$ ipython --no-banner

In [1]: import numpy as np

In [2]: np.set_printoptions(precision=2, suppress=True, linewidth=120)

In [3]: M = np.load("a.npy")

In [4]: M
Out[4]: 
array([[ 6,  1,  3,  4,  2,  5,  1,  1,  5,  4,  5],
       [ 1, 13,  8,  2,  6,  5,  2,  5,  6,  8, 10],
       [ 3,  8, 11,  0,  7,  3,  1,  5,  8, 12, 13],
       [ 4,  2,  0,  5,  0,  5,  1,  0,  2,  1,  2],
       [ 2,  6,  7,  0,  9,  4,  0,  7,  9,  6, 10],
       [ 5,  5,  3,  5,  4,  7,  1,  3,  6,  3,  6],
       [ 1,  2,  1,  1,  0,  1,  2,  0,  1,  3,  1],
       [ 1,  5,  5,  0,  7,  3,  0,  6,  7,  4,  8],
       [ 5,  6,  8,  2,  9,  6,  1,  7, 11,  8, 12],
       [ 4,  8, 12,  1,  6,  3,  3,  4,  8, 17, 14],
       [ 5, 10, 13,  2, 10,  6,  1,  8, 12, 14, 18]])

In [5]: Uu, s, Vt = np.linalg.svd(M)

In [6]: np.argmax(s[:-1] / (s[1:] + 1e-6)) + 1
Out[6]: np.int64(7)

In [7]: Y = Uu[:, :7] @ np.diag(s[:7]) @ Vt[:7]

In [8]: round(np.linalg.norm(M - Y) / np.linalg.norm(M), 2)
Out[8]: np.float64(0.0)

In [9]: round(float(np.linalg.norm(M - Y, 2)), 2), round(s[7], 2)
Out[9]: (0.0, np.float64(0.0))

In [10]: np.linalg.matrix_rank(Y)
Out[10]: np.int64(7)

In [11]: Y.round(2) + 0
Out[11]: 
array([[ 6.,  1.,  3.,  4.,  2.,  5.,  1.,  1.,  5.,  4.,  5.],
       [ 1., 13.,  8.,  2.,  6.,  5.,  2.,  5.,  6.,  8., 10.],
       [ 3.,  8., 11.,  0.,  7.,  3.,  1.,  5.,  8., 12., 13.],
       [ 4.,  2.,  0.,  5.,  0.,  5.,  1.,  0.,  2.,  1.,  2.],
       [ 2.,  6.,  7.,  0.,  9.,  4.,  0.,  7.,  9.,  6., 10.],
       [ 5.,  5.,  3.,  5.,  4.,  7.,  1.,  3.,  6.,  3.,  6.],
       [ 1.,  2.,  1.,  1.,  0.,  1.,  2.,  0.,  1.,  3.,  1.],
       [ 1.,  5.,  5.,  0.,  7.,  3.,  0.,  6.,  7.,  4.,  8.],
       [ 5.,  6.,  8.,  2.,  9.,  6.,  1.,  7., 11.,  8., 12.],
       [ 4.,  8., 12.,  1.,  6.,  3.,  3.,  4.,  8., 17., 14.],
       [ 5., 10., 13.,  2., 10.,  6.,  1.,  8., 12., 14., 18.]])

In [12]: rank = np.linalg.matrix_rank(M)

In [13]: rank
Out[13]: np.int64(7)

In [14]: N = np.linalg.svd(M)[2][rank:].T

In [15]: np.linalg.matrix_rank(M.T @ M), np.linalg.matrix_rank(M @ M.T)
Out[15]: (np.int64(7), np.int64(7))

In [16]: X = np.load("out9.npy")

In [17]: X
Out[17]: 
array([[ 2.02, -2.  , -3.  , -3.  ,  1.  , -3.  ,  3.  , -1.  , -2.  ],
       [-1.  , -0.98,  2.  ,  1.  ,  3.  , -2.  ,  3.  , -3.  , -1.  ],
       [ 0.  ,  0.  , -0.98, -1.  ,  0.  ,  3.  ,  3.  , -2.  ,  3.  ],
       [ 1.  ,  3.  ,  2.  , -0.98, -1.  , -1.  , -3.  ,  1.  ,  2.  ],
       [ 3.  ,  0.  ,  0.  ,  2.  ,  2.02,  2.  , -1.  , -3.  , -3.  ],
       [-3.  ,  0.  , -1.  , -2.  , -3.  , -1.98, -3.  , -3.  , -2.  ],
       [ 1.  ,  0.  ,  0.  ,  3.  ,  2.  ,  1.  , -1.98, -2.  ,  0.  ],
       [ 1.  , -2.  ,  1.  , -3.  ,  2.  , -3.  , -2.  ,  2.02,  1.  ],
       [ 2.  , -2.  , -3.  , -3.  ,  1.  , -3.  ,  3.  , -1.  , -1.98]])

In [18]: T = np.stack([X, -2 * X, X[::-1]])

In [19]: np.einsum("bij,cij->bc", T, T)
Out[19]: 
array([[ 351.88, -703.77,  141.88],
       [-703.77, 1407.53, -283.76],
       [ 141.88, -283.76,  351.88]])

In [20]: np.linalg.norm(T, axis=(1, 2))
Out[20]: array([18.76, 37.52, 18.76])

In [21]: (T @ X.T).shape
Out[21]: (3, 9, 9)

In [22]: np.linalg.matrix_rank(T)
Out[22]: array([9, 9, 9])

In [23]: W0 = np.load("block15.npy")

In [24]: W0
Out[24]: 
array([[ 3, -2,  0,  0],
       [ 1, -5,  0,  0],
       [ 0,  0,  3, -2],
       [ 0,  0,  1, -5]])

In [25]: # splits into 2 blocks

In [26]: x = np.array([6, 9, 3, 5])

In [27]: (W0 * x).sum(axis=1)
Out[27]: array([  0, -39,  -1, -22])

In [28]: np.sign((W0 @ x).round(6))
Out[28]: array([ 0, -1, -1, -1])

In [29]: W0 @ (2 * x)
Out[29]: array([  0, -78,  -2, -44])

In [30]: W0 @ np.eye(4)[3]
Out[30]: array([ 0.,  0., -2., -5.])

In [31]: (np.linalg.matrix_power((W0 != 0) + (W0.T != 0) + np.eye(4), 4) > 0).astype(int)
Out[31]: 
array([[1, 1, 0, 0],
       [1, 1, 0, 0],
       [0, 0, 1, 1],
       [0, 0, 1, 1]])

In [32]: np.round(np.linalg.det(W0), 2)
Out[32]: np.float64(169.0)

In [33]: A = np.loadtxt("test6.csv", delimiter=",")

In [34]: A
Out[34]: 
array([[4., 0., 0., 0., 0., 0., 0., 0., 0.],
       [0., 4., 0., 0., 0., 0., 0., 0., 0.],
       [0., 0., 0., 0., 0., 0., 0., 0., 0.],
       [0., 0., 0., 0., 0., 0., 0., 2., 0.],
       [0., 0., 0., 0., 0., 0., 1., 0., 0.],
       [0., 0., 0., 0., 2., 0., 0., 0., 0.],
       [0., 0., 0., 0., 0., 0., 0., 0., 4.],
       [0., 0., 0., 0., 0., 1., 0., 0., 0.],
       [0., 0., 0., 4., 0., 0., 0., 0., 0.]])

In [35]: np.sort(np.linalg.eigvals(A).real)
Out[35]: array([-2., -1., -1.,  0.,  1.,  1.,  2.,  4.,  4.])

In [36]: (np.linalg.matrix_power((A != 0) + (A.T != 0) + np.eye(9), 9) > 0).astype(int)
Out[36]: 
array([[1, 0, 0, 0, 0, 0, 0, 0, 0],
       [0, 1, 0, 0, 0, 0, 0, 0, 0],
       [0, 0, 1, 0, 0, 0, 0, 0, 0],
       [0, 0, 0, 1, 1, 1, 1, 1, 1],
       [0, 0, 0, 1, 1, 1, 1, 1, 1],
       [0, 0, 0, 1, 1, 1, 1, 1, 1],
       [0, 0, 0, 1, 1, 1, 1, 1, 1],
       [0, 0, 0, 1, 1, 1, 1, 1, 1],
       [0, 0, 0, 1, 1, 1, 1, 1, 1]])

In [37]: np.argsort(-np.linalg.norm(A, axis=0).round(6), kind="stable")[:3]
Out[37]: array([0, 1, 3])

In [38]: np.linalg.matrix_rank(A, rtol=0.1)
Out[38]: np.int64(8)

In [39]: np.linalg.cond(A) > 100
Out[39]: np.True_

In [40]: arr = np.loadtxt("arr.csv", delimiter=",")

In [41]: arr
Out[41]: 
array([[4., 1., 0., 0., 0., 0., 0., 0., 0., 0., 0., 0., 0.],
       [0., 4., 1., 0., 0., 0., 0., 0., 0., 0., 0., 0., 0.],
       [0., 0., 4., 1., 0., 0., 0., 0., 0., 0., 0., 0., 0.],
       [0., 0., 0., 4., 1., 0., 0., 0., 0., 0., 0., 0., 0.],
       [0., 0., 0., 0., 4., 1., 0., 0., 0., 0., 0., 0., 0.],
       [0., 0., 0., 0., 0., 4., 1., 0., 0., 0., 0., 0., 0.],
       [0., 0., 0., 0., 0., 0., 4., 1., 0., 0., 0., 0., 0.],
       [0., 0., 0., 0., 0., 0., 0., 4., 1., 0., 0., 0., 0.],
       [0., 0., 0., 0., 0., 0., 0., 0., 4., 1., 0., 0., 0.],
       [0., 0., 0., 0., 0., 0., 0., 0., 0., 4., 1., 0., 0.],
       [0., 0., 0., 0., 0., 0., 0., 0., 0., 0., 4., 1., 0.],
       [0., 0., 0., 0., 0., 0., 0., 0., 0., 0., 0., 4., 1.],
       [0., 0., 0., 0., 0., 0., 0., 0., 0., 0., 0., 0., 4.]])

In [42]: # triangular

In [43]: theta = np.radians(120)

In [44]: r_ = np.eye(13)

In [45]: r_[12, 12] = r_[8, 8] = np.cos(theta)

In [46]: r_[12, 8], r_[8, 12] = -np.sin(theta), np.sin(theta)

In [47]: Y = arr @ r_.T

In [48]: np.abs(Y - arr).max(axis=0)
Out[48]: array([0., 0., 0., 0., 0., 0., 0., 0., 6., 0., 0., 0., 6.])

In [49]: np.allclose(np.linalg.norm(arr, axis=1), np.linalg.norm(Y, axis=1))
Out[49]: True

In [50]: f, v = arr[8], arr[6]

In [51]: f @ f
Out[51]: np.float64(17.0)

In [52]: p = (f @ v) / (f @ f) * f

In [53]: round(float(np.linalg.norm(f + v) ** 2 + np.linalg.norm(f - v) ** 2), 2)
Out[53]: 68.0

In [54]: v - p
Out[54]: array([0., 0., 0., 0., 0., 0., 4., 1., 0., 0., 0., 0., 0.])

In [55]: f = np.array([-5, 5])

In [56]: np.cross(arr[11, :3], arr[4, :3])
Out[56]: array([0., 0., 0.])

In [57]: np.correlate(arr[11], arr[4], "full")
Out[57]: 
array([ 0.,  0.,  0.,  0.,  0.,  0.,  0.,  0.,  0.,  0.,  0.,  0.,  0.,  0.,  0.,  0.,  0.,  0.,  4., 17.,  4.,  0.,
        0.,  0.,  0.])

In [58]: np.polyval(f, arr[11])
Out[58]: array([  5.,   5.,   5.,   5.,   5.,   5.,   5.,   5.,   5.,   5.,   5., -15.,   0.])

In [59]: m1 = np.loadtxt("mat.csv", delimiter=",")

In [60]: m1
Out[60]: 
array([[ 1.,  0.,  0.,  0.,  0.,  0.,  0.,  0.,  0.,  0.,  0.,  0.],
       [ 0.,  1.,  0.,  0.,  0.,  0.,  0.,  0.,  0.,  0.,  0.,  0.],
       [-1.,  3.,  1.,  0.,  0.,  0.,  0.,  0.,  0.,  0.,  0.,  0.],
       [ 2.,  3., -1.,  1.,  0.,  0.,  0.,  0.,  0.,  0.,  0.,  0.],
       [ 0.,  3., -1.,  0.,  1.,  0.,  0.,  0.,  0.,  0.,  0.,  0.],
       [ 0.,  0.,  3., -1.,  3.,  1.,  0.,  0.,  0.,  0.,  0.,  0.],
       [-3.,  3.,  3., -2., -1.,  3.,  1.,  0.,  0.,  0.,  0.,  0.],
       [ 2.,  2.,  0.,  0.,  1., -2.,  1.,  1.,  0.,  0.,  0.,  0.],
       [-1.,  3.,  3., -1.,  1., -1., -2., -3.,  1.,  0.,  0.,  0.],
       [-2.,  3.,  1., -2., -1., -3.,  3., -3.,  3.,  1.,  0.,  0.],
       [-3.,  3.,  2.,  1., -2., -1.,  0.,  2., -1.,  1.,  1.,  0.],
       [ 3.,  1.,  0.,  3.,  2., -2., -3., -3., -3.,  2.,  2.,  1.]])

In [61]: np.linalg.matrix_rank(m1 - m1[0, 0] * np.eye(12))
Out[61]: np.int64(10)

In [62]: np.prod(np.diag(m1)), round(float(np.linalg.det(m1)), 2)
Out[62]: (np.float64(1.0), 1.0)

In [63]: np.linalg.cond(m1) > 100
Out[63]: np.True_

In [64]: [round(float(x), 2) for x in np.linalg.svd(m1, compute_uv=False)[:3]]
Out[64]: [10.5, 8.88, 6.35]

In [65]: np.argsort(-np.linalg.norm(m1, axis=0).round(6), kind="stable")[:3]
Out[65]: array([1, 0, 2])

In [66]: rng = np.random.default_rng(994)

In [67]: J = rng.normal(size=(40, 13)) + 5 * np.array([-3, -2, 2, -1, 0, -3, -3, 2, 2, -3, 1, 0, 3])

In [68]: J
Out[68]: 
array([[-15.49, -10.84,   9.62,  -4.13,   0.83, -14.88, -15.38,   7.89,  10.06, -13.31,   7.19,   0.12,  14.25],
       [-15.54, -10.69,   9.03,  -4.71,  -0.93, -14.99, -15.2 ,   9.85,   9.55, -13.78,   5.36,   0.24,  15.04],
       [-18.05, -12.47,   9.85,  -5.89,  -0.58, -14.48, -15.32,   9.97,  10.76, -15.96,   4.78,   0.94,  14.74],
       [-14.72, -10.34,  10.93,  -5.63,  -0.76, -14.74, -15.29,  10.74,  10.39, -15.29,   4.81,  -0.6 ,  16.45],
       [-16.26,  -9.5 ,  11.16,  -5.81,   0.66, -15.8 , -14.78,  10.89,  11.38, -14.91,   7.  ,  -0.24,  13.9 ],
       [-14.54, -10.41,  10.12,  -6.33,   0.38, -14.  , -14.47,   9.91,  11.59, -13.56,   6.29,   0.15,  14.77],
       [-13.86,  -9.49,   9.74,  -4.98,  -0.12, -14.3 , -16.97,  13.03,   8.44, -16.25,   6.36,   1.85,  15.9 ],
       [-13.36,  -9.76,  10.75,  -4.68,  -0.75, -15.41, -14.89,   9.82,  10.63, -14.89,   6.25,   0.2 ,  15.84],
       [-16.37, -10.62,  11.62,  -3.79,   0.84, -15.3 , -15.  ,  10.6 ,  11.26, -14.19,   5.64,   1.15,  14.3 ],
       [-13.45, -10.39,  11.22,  -5.06,  -0.95, -15.59, -15.15,  10.12,  10.25, -14.41,   3.47,   1.36,  16.04],
       [-14.55, -10.09,  11.38,  -5.61,  -0.06, -16.47, -14.7 ,   9.64,   9.76, -14.22,   5.49,  -0.64,  15.84],
       [-14.93, -10.47,  10.43,  -3.78,  -0.52, -15.51, -15.61,   9.76,  10.25, -14.57,   2.52,   1.39,  15.48],
       [-14.88,  -9.63,   9.96,  -3.29,   1.74, -13.66, -13.98,  10.43,  10.15, -13.55,   5.91,   0.16,  14.71],
       [-13.74, -10.92,   9.73,  -4.67,   0.74, -13.45, -15.44,   8.78,   9.53, -13.65,   4.27,  -0.53,  14.88],
       [-14.21,  -8.97,  10.8 ,  -5.61,   1.06, -15.91, -15.31,   9.87,  11.55, -15.61,   6.87,   0.65,  15.03],
       [-12.01, -10.71,   7.98,  -6.1 ,  -1.56, -14.95, -13.74,  10.19,  11.98, -15.29,   4.41,  -0.03,  15.59],
       [-12.87,  -9.58,  10.73,  -5.58,  -0.19, -15.13, -17.12,   9.77,   9.44, -15.4 ,   5.3 ,   0.54,  16.02],
       [-14.19,  -9.61,   8.38,  -5.94,   0.29, -15.4 , -14.82,   9.46,  10.65, -14.32,   5.49,  -0.73,  13.76],
       [-15.5 ,  -9.74,  10.7 ,  -5.06,  -1.04, -14.53, -14.1 ,  11.62,  10.24, -16.84,   6.65,  -0.06,  14.98],
       [-15.3 , -10.36,   9.57,  -4.96,  -0.44, -14.22, -14.2 ,  10.57,   9.35, -16.62,   4.9 ,   0.86,  14.67],
       [-14.94,  -8.9 ,  10.25,  -4.75,  -0.26, -15.85, -15.27,   9.11,  10.45, -13.97,   4.33,   1.22,  15.35],
       [-14.42, -10.56,  10.93,  -6.27,   0.21, -13.24, -14.56,  10.21,  10.45, -15.54,   6.15,   1.38,  13.45],
       [-16.2 ,  -9.36,  11.19,  -5.56,  -0.95, -14.89, -15.26,  11.14,   8.37, -13.36,   4.13,   0.46,  15.63],
       [-16.05,  -9.84,   8.58,  -3.22,  -0.7 , -15.51, -14.25,  11.18,   9.29, -15.99,   4.84,  -1.02,  14.98],
       [-15.73,  -8.67,   9.13,  -5.64,   0.19, -15.29, -14.5 ,  10.38,  11.81, -13.46,   5.01,  -0.83,  14.28],
       [-15.  ,  -6.99,  10.45,  -5.44,   0.68, -17.27, -14.35,  10.64,   9.51, -13.87,   4.89,  -0.68,  16.29],
       [-14.49,  -7.92,  10.43,  -4.17,   0.42, -15.37, -14.67,  11.97,   8.6 , -14.02,   5.05,   1.26,  15.6 ],
       [-17.55,  -8.97,   8.33,  -5.87,  -2.51, -13.64, -14.08,  11.14,  10.27, -15.42,   3.26,  -0.11,  15.27],
       [-15.38,  -9.33,   8.83,  -5.31,  -0.17, -14.66, -14.75,  10.33,  10.27, -12.63,   5.08,   0.04,  16.06],
       [-13.76, -12.  ,  10.6 ,  -6.84,  -0.7 , -16.66, -17.1 ,  10.01,   7.36, -13.33,   5.82,  -1.35,  13.05],
       [-17.74, -10.36,  11.63,  -4.17,  -0.29, -14.92, -14.64,  10.53,  10.82, -14.07,   4.96,   1.81,  15.15],
       [-14.03,  -9.85,  10.65,  -4.94,  -0.35, -16.5 , -13.07,   9.36,  11.16, -15.76,   4.8 ,   0.05,  16.46],
       [-15.91, -10.14,  10.38,  -3.81,   1.42, -16.56, -15.31,   9.68,  11.01, -13.57,   4.48,  -0.53,  15.83],
       [-15.06, -11.88,  10.59,  -3.56,   0.81, -14.39, -14.8 ,  10.11,   9.82, -15.61,   5.61,   1.05,  14.19],
       [-16.12, -10.96,  11.21,  -4.96,   0.09, -15.74, -13.33,   8.37,  10.35, -16.05,   5.97,  -0.1 ,  15.5 ],
       [-14.99,  -9.46,   8.42,  -4.51,  -0.07, -15.58, -15.13,   9.4 ,   9.53, -14.83,   5.46,  -0.84,  15.63],
       [-13.77, -12.01,   8.34,  -4.48,   0.33, -13.67, -13.59,  10.52,   9.99, -15.82,   2.73,   0.75,  13.79],
       [-17.07, -12.68,  10.99,  -4.91,  -0.83, -15.14, -16.43,   9.85,   9.42, -15.48,   3.55,   0.09,  14.9 ],
       [-15.93,  -9.91,   9.03,  -5.29,  -1.07, -13.42, -15.51,  10.24,   9.21, -13.66,   5.31,  -0.17,  14.53],
       [-16.05, -10.45,   9.74,  -5.29,   0.17, -15.41, -14.  ,   9.72,   9.21, -14.51,   3.76,   0.43,  14.52]])

In [69]: np.linalg.matrix_rank(J, rtol=0.1)
Out[69]: np.int64(1)

In [70]: np.linalg.cond(J) > 100
Out[70]: np.False_

In [71]: [round(float(x), 2) for x in np.linalg.svd(J, compute_uv=False)[:3]]
Out[71]: [251.52, 9.03, 8.09]

In [72]: round(float(np.linalg.norm(J, 2) / np.linalg.norm(J)), 2)
Out[72]: 1.0
